$ python3 -q
>>> import numpy as np
>>> from numpy import linalg as LA
>>> np.set_printoptions(suppress=True, linewidth=140)
>>> def rd(a):
...     return np.round(a, 1) + 0
... 
>>> X = np.array([[2.0, -0.7, -0.7, -0.2, 1.1],
...     [1.2, 0.1, 2.1, -0.4, -0.3],
...     [0.7, 0.8, -1.4, -0.9, -0.1],
...     [0.7, 1.2, -0.3, -0.2, -0.4],
...     [-0.2, 0.6, -1.2, -0.7, 2.4],
...     [1.4, -0.1, 1.2, 0.2, 0.5]])
>>> rng = np.random.default_rng(4726)
>>> X[1] = X[5] + 0.1 * rng.normal(size=5)
>>> rd(X)
array([[ 2. , -0.7, -0.7, -0.2,  1.1],
       [ 1.4, -0.2,  1.3,  0.1,  0.6],
       [ 0.7,  0.8, -1.4, -0.9, -0.1],
       [ 0.7,  1.2, -0.3, -0.2, -0.4],
       [-0.2,  0.6, -1.2, -0.7,  2.4],
       [ 1.4, -0.1,  1.2,  0.2,  0.5]])
>>> X @ X
Traceback (most recent call last):
  File "<python-input-8>", line 1, in <module>
    X @ X
    ~~^~~
ValueError: matmul: Input operand 1 has a mismatch in its core dimension 0, with gufunc signature (n?,k),(k,m?)->(n?,m?) (size 6 is different from 5)
>>> gram = X.T @ X
>>> rd(np.diag(gram))
array([8.8, 3. , 7.1, 1.4, 7.7])
>>> rd(np.trace(gram)), rd((X ** 2).sum())
(np.float64(28.0), np.float64(28.0))
>>> rd(LA.norm(X, axis=0))
array([3. , 1.7, 2.7, 1.2, 2.8])
>>> print(rd(LA.norm(X[5], 1)), rd(LA.norm(X[5], np.inf)))
3.4 1.4
>>> rd(LA.norm(X, "nuc"))
np.float64(10.4)
>>> rd(LA.norm(X, 1)), rd(LA.norm(X, np.inf))
(np.float64(6.4), np.float64(5.1))
>>> rd(LA.norm(X, axis=1))
array([2.5, 2. , 2. , 1.5, 2.8, 1.9])
>>> print(rd(LA.norm(X, 2)))
3.4
>>> rd(X[5] @ X[1])
np.float64(3.8)
>>> vec = np.array([4, -2, -1, 3, 3])
>>> rhs = X @ vec
>>> rd(LA.solve(X.T @ X, X.T @ rhs))
array([ 4., -2., -1.,  3.,  3.])
>>> rd(LA.pinv(X) @ X)
array([[1., 0., 0., 0., 0.],
       [0., 1., 0., 0., 0.],
       [0., 0., 1., 0., 0.],
       [0., 0., 0., 1., 0.],
       [0., 0., 0., 0., 1.]])
>>> rd(rhs)
array([12.8,  6.5, -0.4, -1.1,  4.3,  6.7])
>>> rhs = rhs + 0.3 * rng.normal(size=6)
>>> rd(rhs)
array([13.3,  6. ,  0. , -0.9,  4.3,  6.7])
>>> b, *_ = LA.lstsq(X, rhs)
>>> print(b.round())
[ 4. -2. -1.  4.  3.]
>>> out = np.array([[2, 0, 0], [2, 1, 1], [1, 1, 0], [2, 1, 1], [1, 2, 1]])
>>> rd(out.T @ X.T)
array([[ 2.6,  4.5, -0.3,  2.7,  0.6,  4.7],
       [ 0.6,  2.4, -1.7, -0.1,  3.5,  2.3],
       [ 0.2,  0.5, -0.2,  0.6,  2.3,  0.6]])
>>> proj = X @ LA.solve(X.T @ X, X.T)
>>> np.allclose(proj @ proj, proj)
True
>>> rd(np.diag(proj))
array([1. , 0.6, 1. , 1. , 1. , 0.4])
>>> print(rd(proj))
[[ 1.  -0.1  0.   0.   0.   0.1]
 [-0.1  0.6  0.1 -0.1  0.   0.5]
 [ 0.   0.1  1.   0.   0.  -0.1]
 [ 0.  -0.1  0.   1.   0.   0.1]
 [ 0.   0.   0.   0.   1.   0. ]
 [ 0.1  0.5 -0.1  0.1  0.   0.4]]
>>> F = np.load("x.npy")
>>> F
array([[33, -5, 23, 13],
       [-5,  3, -4, -5],
       [23, -4, 26, 28],
       [13, -5, 28, 43]])
>>> out = F[0, 0] * F[1:] - np.outer(F[1:, 0], F[0])
>>> print(out)
[[   0   74  -17 -100]
 [   0  -17  329  625]
 [   0 -100  625 1250]]
>>> rd(F[:, 0] / F[0, 0])
array([ 1. , -0.2,  0.7,  0.4])
>>> np.flatnonzero(~out.round(6).any(axis=1))
array([], dtype=int64)
>>> np.abs(np.diag(LA.qr(out)[1])) > 1e-9
array([False,  True,  True])
>>> rd(out @ LA.pinv(out) @ out)
array([[   0.,   74.,  -17., -100.],
       [   0.,  -17.,  329.,  625.],
       [   0., -100.,  625., 1250.]])
>>> np.unique(out.round(6), axis=0).shape
(3, 4)
>>> try:
...     LA.inv(out)
... except LA.LinAlgError as e:
...     print("failed:", e)
... 
failed: Last 2 dimensions of the array must be square
>>> J = np.array([[2.5, 1.1, -1.6],
...     [-1.9, 0.3, -1.0],
...     [1.0, 0.3, -1.2],
...     [-0.4, -1.7, -0.5],
...     [-0.9, 1.4, 1.2],
...     [3.2, -1.2, 0.1],
...     [-1.2, 2.1, -1.0]])
>>> W = np.array([[2, -1], [-2, -1], [-2, 1]])
>>> b = np.array([-1, 0])
>>> H = np.maximum(J @ W + b, 0)
>>> rd((H > 0).mean(axis=0))
array([0.6, 0.4])
>>> print((H > 0).astype(int))
[[1 0]
 [0 1]
 [1 0]
 [1 1]
 [0 1]
 [1 0]
 [0 0]]
>>> rd(H)
array([[5. , 0. ],
       [0. , 0.6],
       [2.8, 0. ],
       [2.6, 1.6],
       [0. , 0.7],
       [7.6, 0. ],
       [0. , 0. ]])
>>> LA.matrix_rank(H)
np.int64(2)
>>> W2 = np.array([[2, 1, 1], [0, 2, 1]])
>>> (H @ W2).round(6).argmax(axis=1)
array([0, 1, 0, 1, 1, 0, 0])
>>> print(W @ W2)
[[ 4  0  1]
 [-4 -4 -3]
 [-4  0 -1]]
>>> rd(H @ W2)
array([[10. ,  5. ,  5. ],
       [ 0. ,  1.2,  0.6],
       [ 5.6,  2.8,  2.8],
       [ 5.2,  5.8,  4.2],
       [ 0. ,  1.4,  0.7],
       [15.2,  7.6,  7.6],
       [ 0. ,  0. ,  0. ]])
>>> out = J + rng.integers(-2, 3, (7, 2)) @ rng.integers(-2, 3, (2, 3))
>>> rd(out)
array([[ 0.5, -0.9, -1.6],
       [-1.9, -1.7, -1. ],
       [ 1. , -1.7, -1.2],
       [ 0.6,  3.3, -0.5],
       [ 0.1,  2.4,  1.2],
       [ 5.2,  4.8,  0.1],
       [ 0.8,  6.1, -1. ]])
>>> print(rd(LA.svd(out - J, compute_uv=False)))
[10.   1.9  0. ]
>>> W = np.array([[4, 3, 1, 2, 1, 5], [2, 0, 2, 4, 4, 4], [3, 4, 1, 1, 0, 2]])
>>> b = np.array([3, 8, 6, 1, 9, 9])
>>> H = np.maximum(out @ W + b, 0)
>>> print(rd((H > 0).mean(axis=0)))
[0.6 0.9 0.9 0.6 1.  0.9]
>>> W2 = np.array([[1, -2, -3],
...     [3, -1, -1],
...     [0, 2, 0],
...     [-2, -2, 2],
...     [-2, 1, -1],
...     [0, 2, 3]])
>>> (H @ W2).round(6).argmax(axis=1)
array([1, 1, 0, 2, 1, 2, 2])
>>> z = rng.permutation(3)
>>> out = J[:, z] * rng.choice([-1, 1], 3)
>>> out
array([[ 1.1,  2.5, -1.6],
       [ 0.3, -1.9, -1. ],
       [ 0.3,  1. , -1.2],
       [-1.7, -0.4, -0.5],
       [ 1.4, -0.9,  1.2],
       [-1.2,  3.2,  0.1],
       [ 2.1, -1.2, -1. ]])
>>> Uu, _, VT = LA.svd(J.T @ out)
>>> z
array([1, 0, 2])
>>> print(rd(Uu @ VT))
[[0. 1. 0.]
 [1. 0. 0.]
 [0. 0. 1.]]
>>> W0 = np.array([[2, 0, 2, 1],
...     [0, 2, 2, -1],
...     [-2, -1, -3, 3],
...     [2, 1, -2, -3],
...     [2, 0, 2, 1],
...     [3, 3, -1, 1],
...     [-1, 0, -3, 0],
...     [-2, -3, 0, 2],
...     [3, -3, 1, 0]])
>>> # rows 0 and 4 are equal
>>> proj = W0 @ LA.solve(W0.T @ W0, W0.T)
>>> rd(proj)
array([[ 0.2,  0. ,  0. , -0.2,  0.2,  0.2, -0.2,  0. ,  0.2],
       [ 0. ,  0.3, -0.3, -0.1,  0. ,  0. , -0.2, -0.2, -0.3],
       [ 0. , -0.3,  0.6, -0.2,  0. ,  0.2,  0.2,  0.2, -0.1],
       [-0.2, -0.1, -0.2,  0.6, -0.2,  0.1,  0.2, -0.3,  0.2],
       [ 0.2,  0. ,  0. , -0.2,  0.2,  0.2, -0.2,  0. ,  0.2],
       [ 0.2,  0. ,  0.2,  0.1,  0.2,  0.7,  0.1, -0.3, -0.1],
       [-0.2, -0.2,  0.2,  0.2, -0.2,  0.1,  0.3,  0. , -0.1],
       [ 0. , -0.2,  0.2, -0.3,  0. , -0.3,  0. ,  0.3,  0.1],
       [ 0.2, -0.3, -0.1,  0.2,  0.2, -0.1, -0.1,  0.1,  0.7]])
>>> rd(np.diag(proj))
array([0.2, 0.3, 0.6, 0.6, 0.2, 0.7, 0.3, 0.3, 0.7])
>>> rd(np.trace(proj))
np.float64(4.0)
>>> print(rd(proj @ W0[:, 3]))
[ 1. -1.  3. -3.  1.  1.  0.  2.  0.]
>>> LA.matrix_rank(np.eye(9) - proj)
np.int64(5)
>>> rd(LA.eigvalsh(proj))
array([0., 0., 0., 0., 0., 1., 1., 1., 1.])
>>> z = rng.permutation(4)
>>> z
array([1, 0, 2, 3])
>>> out = F[z][:, z]
>>> rd(np.sort(np.abs(LA.eigvals(out))))
array([ 0. ,  2.4, 24.3, 78.2])
>>> np.trace(out)
np.int64(105)
>>> np.allclose(out, F)
False
>>> z = rng.permutation(4)
>>> out = W0[:, z] * rng.choice([-1, 1], 4)
>>> out
array([[ 0,  2, -1,  2],
       [ 2,  2,  1,  0],
       [-1, -3, -3, -2],
       [ 1, -2,  3,  2],
       [ 0,  2, -1,  2],
       [ 3, -1, -1,  3],
       [ 0, -3,  0, -1],
       [-3,  0, -2, -2],
       [-3,  1,  0,  3]])
>>> Uu, _, VT = LA.svd(W0.T @ out)
>>> rd(Uu @ VT)
array([[ 0.,  0.,  0.,  1.],
       [ 1.,  0.,  0.,  0.],
       [ 0.,  1.,  0.,  0.],
       [ 0.,  0., -1.,  0.]])
>>> out = W0[0, 0] * W0[1:] - np.outer(W0[1:, 0], W0[0])
>>> out
array([[ 0,  4,  4, -2],
       [ 0, -2, -2,  8],
       [ 0,  2, -8, -8],
       [ 0,  0,  0,  0],
       [ 0,  6, -8, -1],
       [ 0,  0, -4,  1],
       [ 0, -6,  4,  6],
       [ 0, -6, -4, -3]])
>>> W0[:, 0] / W0[0, 0]
array([ 1. ,  0. , -1. ,  1. ,  1. ,  1.5, -0.5, -1. ,  1.5])
>>> LA.matrix_rank(out), LA.matrix_rank(W0)
(np.int64(3), np.int64(4))
>>> np.flatnonzero(~out.round(6).any(axis=1))
array([3])
>>> print(rd(LA.norm(W0, 1)), rd(LA.norm(W0, np.inf)))
17.0 9.0
>>> rd(LA.norm(W0, "nuc"))
np.float64(22.5)
>>> rd(LA.norm(W0[6] - W0[4]))
np.float64(5.9)
>>> W0[6] @ W0[4]
np.int64(-8)
>>> rd(LA.norm(W0, axis=0))
array([6.2, 5.7, 6. , 5.1])
>>> LA.norm(W0, axis=1).argmax()
np.int64(2)
>>> print(rd(LA.norm(W0, axis=1)))
[3.  3.  4.8 4.2 3.  4.5 3.2 4.1 4.4]
>>> f = np.array([-5, 1, 4, -1, 4])
>>> m1 = f[np.abs(np.subtract.outer(np.arange(5), np.arange(5)))]
>>> print(m1)
[[-5  1  4 -1  4]
 [ 1 -5  1  4 -1]
 [ 4  1 -5  1  4]
 [-1  4  1 -5  1]
 [ 4 -1  4  1 -5]]
>>> # equal to its transpose
>>> ev, evecs = LA.eigh(m1)
>>> vec = np.array([8, 1, -9, 0, -2])
>>> vec @ m1 @ vec
np.int64(-1308)
>>> rd(evecs * np.maximum(ev, 0) @ evecs.T)
array([[1. , 0.2, 1. , 0.2, 1. ],
       [0.2, 0.1, 0.3, 0.1, 0.2],
       [1. , 0.3, 1.1, 0.3, 1. ],
       [0.2, 0.1, 0.3, 0.1, 0.2],
       [1. , 0.2, 1. , 0.2, 1. ]])
>>> ev, evecs = LA.eigvalsh(m1)
Traceback (most recent call last):
  File "<python-input-111>", line 1, in <module>
    ev, evecs = LA.eigvalsh(m1)
    ^^^^^^^^^
ValueError: too many values to unpack (expected 2)
>>> ev, evecs = LA.eigh(m1)
>>> print(rd(ev))
[-11.   -9.2  -7.   -1.    3.2]
>>> np.unique(ev.round(6) + 0, return_counts=True)[1]
array([1, 1, 1, 1, 1])
>>> rd(evecs @ np.diag(ev) @ evecs.T)
array([[-5.,  1.,  4., -1.,  4.],
       [ 1., -5.,  1.,  4., -1.],
       [ 4.,  1., -5.,  1.,  4.],
       [-1.,  4.,  1., -5.,  1.],
       [ 4., -1.,  4.,  1., -5.]])
>>> q, evecs = LA.qr(m1[:, :1])[0], LA.qr(m1[:, 1:])[0]
>>> sigma = LA.svd(q.T @ evecs, compute_uv=False)
>>> rd(sigma)
array([0.9])
>>> (sigma > 0.9).sum()
np.int64(0)
>>> q = m1.astype(float).copy()
>>> for j in range(5):
...     q[:, j] -= q[:, :j] @ (q[:, :j].T @ q[:, j])
...     q[:, j] /= LA.norm(q[:, j])
... 
>>> print(rd(q.T @ m1))
[[ 7.7 -1.8 -3.1  2.9 -3.4]
 [ 0.   6.4 -1.8 -5.6  2.5]
 [ 0.   0.   6.8 -1.1 -4.4]
 [ 0.   0.   0.   1.8  2.7]
 [ 0.   0.   0.   0.   3.8]]
>>> rd(q.T @ q)
array([[1., 0., 0., 0., 0.],
       [0., 1., 0., 0., 0.],
       [0., 0., 1., 0., 0.],
       [0., 0., 0., 1., 0.],
       [0., 0., 0., 0., 1.]])
